% python3 -q
>>> import numpy as np
>>> from numpy import linalg as LA
>>> np.set_printoptions(precision=1, suppress=True, linewidth=120)
>>> rnd = lambda a: np.round(a, 1) + 0
>>> m1 = np.load("run8.npy")
>>> m1
array([[-2,  2, -2,  2],
       [ 0,  0,  0,  0],
       [-2,  2, -2,  2],
       [ 0,  0,  0,  0]])
>>> # column 2 repeats column 0
>>> m1.inv()
Traceback (most recent call last):
  File "<python-input-7>", line 1, in <module>
    m1.inv()
    ^^^^^^
AttributeError: 'numpy.ndarray' object has no attribute 'inv'
>>> (m1 - m1.T) / 2
array([[ 0.,  1.,  0.,  1.],
       [-1.,  0., -1.,  0.],
       [ 0.,  1.,  0.,  1.],
       [-1.,  0., -1.,  0.]])
>>> np.allclose(m1 @ m1.T, m1.T @ m1)
False
>>> rank = LA.matrix_rank(m1)
>>> rank
np.int64(1)
>>> null = LA.svd(m1)[2][rank:].T
>>> rnd(null @ null.T)
array([[ 0.8,  0.3, -0.3,  0.3],
       [ 0.3,  0.7,  0.2, -0.2],
       [-0.3,  0.2,  0.8,  0.3],
       [ 0.3, -0.2,  0.3,  0.8]])
>>> null.shape
(4, 3)
>>> LA.matrix_rank(m1.T @ m1), LA.matrix_rank(m1 @ m1.T)
(np.int64(1), np.int64(1))
>>> np.allclose(m1 @ null, 0)
True
>>> [int(LA.matrix_rank(np.delete(m1, i, axis=0))) for i in range(4)]
[1, 1, 1, 1]
>>> rnd(m1 @ null)
array([[0., 0., 0.],
       [0., 0., 0.],
       [0., 0., 0.],
       [0., 0., 0.]])
>>> [int(LA.matrix_rank(m1[:, :j + 1])) for j in range(4)]
[1, 1, 1, 1]
>>> np.unique(m1.round(6), axis=0).shape
(2, 4)
>>> np.abs(np.diag(LA.qr(m1)[1])) > 1e-9
array([ True, False, False, False])
>>> rnd(np.trace(LA.pinv(m1) @ m1))
np.float64(1.0)
>>> np.allclose(m1[:-1].T @ LA.lstsq(m1[:-1].T, m1[-1])[0], m1[-1])
True
>>> LA.lstsq(m1[:-1].T, m1[-1])[2]
np.int32(1)
>>> rnd(m1 @ LA.pinv(m1) @ m1)
array([[-2.,  2., -2.,  2.],
       [ 0.,  0.,  0.,  0.],
       [-2.,  2., -2.,  2.],
       [ 0.,  0.,  0.,  0.]])
>>> E = np.loadtxt("arr.csv", delimiter=",")
>>> E
array([[ -0.4,  -1.1,  -0.3,  -6. ,  -0.6],
       [  0.8,  -0.3,  -0.3, -44. ,   1. ],
       [  0.8,   0.7,   1.7,   8. ,   0.1],
       [ -1.4,  -0.9,   1.7,  -4. ,   0.2],
       [  2. ,   1.9,   0.5, -24. ,   0.3],
       [ -1.2,  -0.8,   0.8,   6. ,  -0.1],
       [ -1.4,   1.2,   0.1,  24. ,   0.4]])
>>> # column 3 dominates
>>> proj = E @ LA.solve(E.T @ E, E.T)
>>> rnd(np.diag(proj))
array([0.5, 0.9, 0.8, 0.7, 1. , 0.2, 0.9])
>>> data = np.loadtxt("out6.csv", delimiter=",")
>>> data
array([[ 1.1, -1.3, -0.9,  1.1,  0.3, -1. ],
       [ 0.6, -0.2, -0.4,  1.6, -1. ,  0.2],
       [-0.4, -0.5,  0.9, -0.1,  0.8, -0.4],
       [ 1.1, -1.7,  0.7,  0.1,  0.8,  1.3],
       [-1.6,  0.6, -0.4,  2.2,  0.8, -0.2],
       [ 0. , -0.4,  2. , -0.6,  0.9, -0.5],
       [-0.1, -0.7,  0.4, -1.1, -0.9,  0.4],
       [ 1.8, -0.2,  0.8,  0.8, -0.7, -0.9]])
>>> rng = np.random.default_rng(964)
>>> out = data + rng.integers(-2, 3, (8, 5)) @ rng.integers(-2, 3, (5, 6))
>>> rnd(out)
array([[ -0.9,  -4.3,   1.1,  -0.9,   1.3,  -3. ],
       [  0.6,  -2.2,   1.6,  -2.4,   1. ,  -0.8],
       [ -6.4,  -5.5,   1.9,  -6.1,   0.8,  -3.4],
       [  0.1,  -1.7,  -0.3,  -1.9,  -1.2,  -0.7],
       [ -3.6,  -3.4,   0.6,   8.2,  -0.2,   0.8],
       [  7. ,   8.6,  -2. ,   2.4,  -0.1,   3.5],
       [ -4.1,  -5.7,   8.4,  -2.1,   5.1,  -6.6],
       [ -5.2, -12.2,   3.8,  -1.2,  -2.7,  -3.9]])
>>> rnd(out - data)
array([[ -2.,  -3.,   2.,  -2.,   1.,  -2.],
       [  0.,  -2.,   2.,  -4.,   2.,  -1.],
       [ -6.,  -5.,   1.,  -6.,   0.,  -3.],
       [ -1.,   0.,  -1.,  -2.,  -2.,  -2.],
       [ -2.,  -4.,   1.,   6.,  -1.,   1.],
       [  7.,   9.,  -4.,   3.,  -1.,   4.],
       [ -4.,  -5.,   8.,  -1.,   6.,  -7.],
       [ -7., -12.,   3.,  -2.,  -2.,  -3.]])
>>> LA.matrix_rank(out - data, tol=1e-8)
np.int64(5)
>>> O, V = LA.qr(out[:, :4])[0], LA.qr(out[:, 4:])[0]
>>> sigma = LA.svd(O.T @ V, compute_uv=False)
>>> rnd(np.degrees(np.arccos(sigma.clip(0, 1))))
array([ 9.8, 28.2])
>>> rnd(LA.norm(O @ O.T - V @ V.T, 2))
np.float64(1.0)
>>> X = np.cumsum(np.array([[1, -3, -3, 0, -3],
...     [1, -2, 3, -1, -3],
...     [3, 3, 2, -2, -2],
...     [2, 3, -1, 3, 2],
...     [3, -2, 1, -3, -2],
...     [0, 0, 2, 2, 0],
...     [3, 2, 2, -2, 0],
...     [3, 3, -2, 2, -1],
...     [-3, -3, 0, -3, 1],
...     [0, -2, -2, -2, -1],
...     [0, 3, 1, -2, 3],
...     [-3, -3, 3, 2, 2],
...     [-1, 3, 3, 0, -2],
...     [-2, -3, -1, 3, 2],
...     [0, 1, 0, -3, 2],
...     [-2, 0, 2, -1, 3],
...     [3, 2, -1, -1, 1],
...     [1, 3, 3, 0, 3],
...     [-2, -1, -3, 2, -2],
...     [3, 2, -3, 1, 1],
...     [-2, -3, 0, 2, -2],
...     [-2, 0, 1, -3, -3],
...     [2, -1, 0, -2, 1],
...     [-1, 2, -3, -1, 1],
...     [-1, -1, 2, -3, 3]]), axis=0)
>>> X
array([[  1,  -3,  -3,   0,  -3],
       [  2,  -5,   0,  -1,  -6],
       [  5,  -2,   2,  -3,  -8],
       [  7,   1,   1,   0,  -6],
       [ 10,  -1,   2,  -3,  -8],
       [ 10,  -1,   4,  -1,  -8],
       [ 13,   1,   6,  -3,  -8],
       [ 16,   4,   4,  -1,  -9],
       [ 13,   1,   4,  -4,  -8],
       [ 13,  -1,   2,  -6,  -9],
       [ 13,   2,   3,  -8,  -6],
       [ 10,  -1,   6,  -6,  -4],
       [  9,   2,   9,  -6,  -6],
       [  7,  -1,   8,  -3,  -4],
       [  7,   0,   8,  -6,  -2],
       [  5,   0,  10,  -7,   1],
       [  8,   2,   9,  -8,   2],
       [  9,   5,  12,  -8,   5],
       [  7,   4,   9,  -6,   3],
       [ 10,   6,   6,  -5,   4],
       [  8,   3,   6,  -3,   2],
       [  6,   3,   7,  -6,  -1],
       [  8,   2,   7,  -8,   0],
       [  7,   4,   4,  -9,   1],
       [  6,   3,   6, -12,   4]])
>>> out = X[0, 0] * X[1:] - np.outer(X[1:, 0], X[0])
>>> out
array([[  0,   1,   6,  -1,   0],
       [  0,  13,  17,  -3,   7],
       [  0,  22,  22,   0,  15],
       [  0,  29,  32,  -3,  22],
       [  0,  29,  34,  -1,  22],
       [  0,  40,  45,  -3,  31],
       [  0,  52,  52,  -1,  39],
       [  0,  40,  43,  -4,  31],
       [  0,  38,  41,  -6,  30],
       [  0,  41,  42,  -8,  33],
       [  0,  29,  36,  -6,  26],
       [  0,  29,  36,  -6,  21],
       [  0,  20,  29,  -3,  17],
       [  0,  21,  29,  -6,  19],
       [  0,  15,  25,  -7,  16],
       [  0,  26,  33,  -8,  26],
       [  0,  32,  39,  -8,  32],
       [  0,  25,  30,  -6,  24],
       [  0,  36,  36,  -5,  34],
       [  0,  27,  30,  -3,  26],
       [  0,  21,  25,  -6,  17],
       [  0,  26,  31,  -8,  24],
       [  0,  25,  25,  -9,  22],
       [  0,  21,  24, -12,  22]])
>>> LA.matrix_rank(out), LA.matrix_rank(X)
(np.int64(4), np.int64(5))
>>> np.flatnonzero(~out.round(6).any(axis=1))
array([], dtype=int64)
>>> X[:, 0] / X[0, 0]
array([ 1.,  2.,  5.,  7., 10., 10., 13., 16., 13., 13., 13., 10.,  9.,  7.,  7.,  5.,  8.,  9.,  7., 10.,  8.,  6.,
        8.,  7.,  6.])
